In [1]: import numpy as np

In [2]: np.set_printoptions(precision=4, suppress=True, linewidth=160, sign=" ")

In [3]: def tidy(a):
   ...:     return np.round(a, 4) + 0
   ...: 

In [4]: W0 = np.load("mat.npy")

In [5]: W0
Out[5]: 
array([[ 4, -2, -2],
       [ 5,  5,  0],
       [24, 18, -2]])

In [6]: left, sig, VT = np.linalg.svd(W0)

In [7]: V = VT[:(sig > 1e-8).sum()]

In [8]: rng = np.random.default_rng(690)

In [9]: vec = W0[2] + -2 * W0[0] + rng.integers(2) * np.eye(3)[0]

In [10]: vec
Out[10]: array([ 17.,  22.,   2.])

In [11]: print(tidy(np.diag(V.T @ V)))
[ 0.9091  0.9091  0.1818]

In [12]: np.allclose(V.T @ V @ vec, vec)
Out[12]: False

In [13]: tidy(np.linalg.norm(vec - V.T @ V @ vec))
Out[13]: np.float64(0.3015)

In [14]: tidy(np.linalg.norm(W0[0], 1)), tidy(np.linalg.norm(W0[0], np.inf))
Out[14]: (np.float64(8.0), np.float64(4.0))

In [15]: tidy(np.linalg.norm(W0, axis=1))
Out[15]: array([  4.899 ,   7.0711,  30.0666])

In [16]: tidy(np.linalg.norm(W0, 2))
Out[16]: np.float64(30.9405)

In [17]: tidy(np.linalg.norm(W0, "nuc"))
Out[17]: np.float64(35.4884)

In [18]: tidy(np.linalg.norm(W0, 1)), tidy(np.linalg.norm(W0, np.inf))
Out[18]: (np.float64(33.0), np.float64(44.0))

In [19]: r = np.linalg.matrix_rank(W0)

In [20]: print(r)
2

In [21]: ns = np.linalg.svd(W0)[2][r:].T

In [22]: [int(np.linalg.matrix_rank(np.delete(W0, i, axis=0))) for i in range(3)]
Out[22]: [2, 2, 2]

In [23]: np.linalg.matrix_rank(W0.T @ W0), np.linalg.matrix_rank(W0 @ W0.T)
Out[23]: (np.int64(2), np.int64(2))

In [24]: np.allclose(W0 @ ns, 0)
Out[24]: True

In [25]: print(ns.shape)
(3, 1)

In [26]: tidy(ns[:, 0] / ns[np.abs(ns[:, 0]).round(6).argmax(), 0])
Out[26]: array([ 0.3333, -0.3333,  1.    ])

In [27]: tidy(W0 @ ns)
Out[27]: 
array([[ 0.],
       [ 0.],
       [ 0.]])

In [28]: blk = np.stack([W0, 4 * W0, W0[::-1]])

In [29]: np.linalg.matrix_rank(blk.reshape(3, -1))
Out[29]: np.int64(2)

In [30]: tidy(np.linalg.norm(blk, axis=(1, 2)))
Out[30]: array([  31.273,  125.092,   31.273])

In [31]: blk.sum(axis=0)
Out[31]: 
array([[ 44,   8, -12],
       [ 30,  30,   0],
       [124,  88, -12]])

In [32]: tidy(np.linalg.det(blk))
Out[32]: array([ 0.,  0.,  0.])

In [33]: print(blk.shape)
(3, 3, 3)

In [34]: tidy(np.poly(W0))
Out[34]: array([ 1., -7., 60.,  0.])

In [35]: print(tidy(np.linalg.det(2 * W0)), tidy(np.linalg.det(W0)))
0.0 0.0

In [36]: tidy(np.linalg.eigvals(W0))
Out[36]: array([ 3.5+6.9101j,  3.5-6.9101j,  0. +0.j    ])

In [37]: print(tidy(np.linalg.det(W0.T)))
0.0

In [38]: np.kron(np.eye(2, dtype=int), W0)
Out[38]: 
array([[ 4, -2, -2,  0,  0,  0],
       [ 5,  5,  0,  0,  0,  0],
       [24, 18, -2,  0,  0,  0],
       [ 0,  0,  0,  4, -2, -2],
       [ 0,  0,  0,  5,  5,  0],
       [ 0,  0,  0, 24, 18, -2]])

In [39]: arr = np.array([[0, 0, 0, 2], [2, 1, 1, 2], [2, 0, 1, 1], [0, 1, 1, 1], [0, 2, 0, 0]])

In [40]: arr[:, 2] = 4 * arr[:, 1]

In [41]: arr
Out[41]: 
array([[ 0,  0,  0,  2],
       [ 2,  1,  4,  2],
       [ 2,  0,  0,  1],
       [ 0,  1,  4,  1],
       [ 0,  2,  8,  0]])

In [42]: M2 = np.array([[-1, -2], [-2, -2], [2, -2], [2, 0]])

In [43]: print(np.einsum("ij->j", arr))
[  4   4  16   6]

In [44]: np.vstack([arr, M2.T]).shape
Out[44]: (7, 4)

In [45]: M2.T @ arr.T
Out[45]: 
array([[  4,   8,   0,   8,  12],
       [  0, -14,  -4, -10, -20]])

In [46]: np.linalg.matrix_rank(arr @ M2)
Out[46]: np.int64(2)

In [47]: J = np.load("data.npy")

In [48]: print(J)
[[ 2  3]
 [ 3  2]]

In [49]: evals, V = np.linalg.eigh(J)

In [50]: vec = np.array([1, 0])

In [51]: vec @ J @ vec / (vec @ vec), tidy(evals[0]), evals[-1]
Out[51]: (np.float64(2.0), np.float64(-1.0), np.float64(5.0))

In [52]: vec @ J @ vec
Out[52]: np.int64(2)

In [53]: feats = np.load("out6.npy")

In [54]: feats
Out[54]: 
array([[-1.,  1.,  2., -1.,  0.],
       [ 2.,  1., -1.,  2.,  0.],
       [-2.,  2., -1.,  2.,  0.],
       [ 2.,  2., -1.,  0.,  0.],
       [ 0.,  0.,  0.,  0.,  1.]])

In [55]: left, sig, VT = np.linalg.svd(W0, full_matrices=False)

In [56]: print(tidy(left.T @ left))
[[ 1.  0.  0.]
 [ 0.  1.  0.]
 [ 0.  0.  1.]]

In [57]: np.abs(left[:, 0]).round(6).argmax()
Out[57]: np.int64(2)

In [58]: M2 = np.array([[-2, -1], [1, -2]])

In [59]: cent = np.kron(M2, feats)

In [60]: np.linalg.matrix_rank(cent)
Out[60]: np.int64(10)

In [61]: cent
Out[61]: 
array([[ 2., -2., -4.,  2., -0.,  1., -1., -2.,  1., -0.],
       [-4., -2.,  2., -4., -0., -2., -1.,  1., -2., -0.],
       [ 4., -4.,  2., -4., -0.,  2., -2.,  1., -2., -0.],
       [-4., -4.,  2., -0., -0., -2., -2.,  1., -0., -0.],
       [-0., -0., -0., -0., -2., -0., -0., -0., -0., -1.],
       [-1.,  1.,  2., -1.,  0.,  2., -2., -4.,  2., -0.],
       [ 2.,  1., -1.,  2.,  0., -4., -2.,  2., -4., -0.],
       [-2.,  2., -1.,  2.,  0.,  4., -4.,  2., -4., -0.],
       [ 2.,  2., -1.,  0.,  0., -4., -4.,  2., -0., -0.],
       [ 0.,  0.,  0.,  0.,  1., -0., -0., -0., -0., -2.]])

In [62]: vec = np.array([3, 0, 1, 1, 1])

In [63]: rhs = feats @ vec

In [64]: b, lr = np.zeros(5), 1 / np.linalg.norm(feats, 2) ** 2

In [65]: for i in range(60):
    ...:     b -= lr * feats.T @ (feats @ b - rhs)
    ...:     if i % 10 == 0: print(i, round(np.linalg.norm(feats @ b - rhs), 4))
    ...: 
0 3.8661
10 1.2222
20 0.6517
30 0.3505
40 0.1903
50 0.1043

In [66]: tidy(np.linalg.cond(feats))
Out[66]: np.float64(4.4505)

In [67]: tidy(b)
Out[67]: array([ 2.9922,  0.0049,  0.9726,  0.9765,  0.9553])

In [68]: np.argsort(-np.linalg.norm(W0, axis=0).round(6), kind="stable")[:3]
Out[68]: array([ 0,  1,  2])

In [69]: tidy(np.linalg.norm(W0, 2) / np.linalg.norm(W0))
Out[69]: np.float64(0.9894)

In [70]: np.linalg.cond(W0) > 100
Out[70]: np.True_

In [71]: [round(float(x), 4) for x in np.linalg.svd(W0, compute_uv=False)[:3]]
Out[71]: [30.9405, 4.5478, 0.0]

In [72]: np.linalg.matrix_rank(W0, rtol=0.1)
Out[72]: np.int64(2)

In [73]: hat = np.triu(np.array([[0, -4, -5], [-2, -4, 2], [3, -1, -4]]), 1) + np.eye(3)

In [74]: M2 = hat @ W0 @ np.linalg.inv(hat)

In [75]: tidy(np.poly(M2))
Out[75]: array([ 1., -7., 60.,  0.])

In [76]: np.trace(M2), np.trace(W0)
Out[76]: (np.float64(7.0), np.int64(7))

In [77]: hat @ W0 - W0 @ hat
Out[77]: 
array([[-140.,  -94.,   34.],
       [  48.,   56.,   11.],
       [   0.,   96.,   84.]])

In [78]: M2
Out[78]: 
array([[-136., -656.,  640.],
       [  53.,  253., -245.],
       [  24.,  114., -110.]])

In [79]: M2 = np.array([[-1]])

In [80]: cent = np.array([[8, 0, 9], [1, 2, 7], [3, 0, 3]])

In [81]: M = np.block([[M2, np.zeros((1, 3))], [np.zeros((3, 1)), cent]])

In [82]: M
Out[82]: 
array([[-1.,  0.,  0.,  0.],
       [ 0.,  8.,  0.,  9.],
       [ 0.,  1.,  2.,  7.],
       [ 0.,  3.,  0.,  3.]])

In [83]: np.einsum("ii->", M)
Out[83]: np.float64(12.0)

In [84]: np.einsum("ij,ji->", M, M)
Out[84]: np.float64(132.0)

In [85]: np.kron(np.eye(2, dtype=int), M)
Out[85]: 
array([[-1.,  0.,  0.,  0., -0.,  0.,  0.,  0.],
       [ 0.,  8.,  0.,  9.,  0.,  0.,  0.,  0.],
       [ 0.,  1.,  2.,  7.,  0.,  0.,  0.,  0.],
       [ 0.,  3.,  0.,  3.,  0.,  0.,  0.,  0.],
       [-0.,  0.,  0.,  0., -1.,  0.,  0.,  0.],
       [ 0.,  0.,  0.,  0.,  0.,  8.,  0.,  9.],
       [ 0.,  0.,  0.,  0.,  0.,  1.,  2.,  7.],
       [ 0.,  0.,  0.,  0.,  0.,  3.,  0.,  3.]])
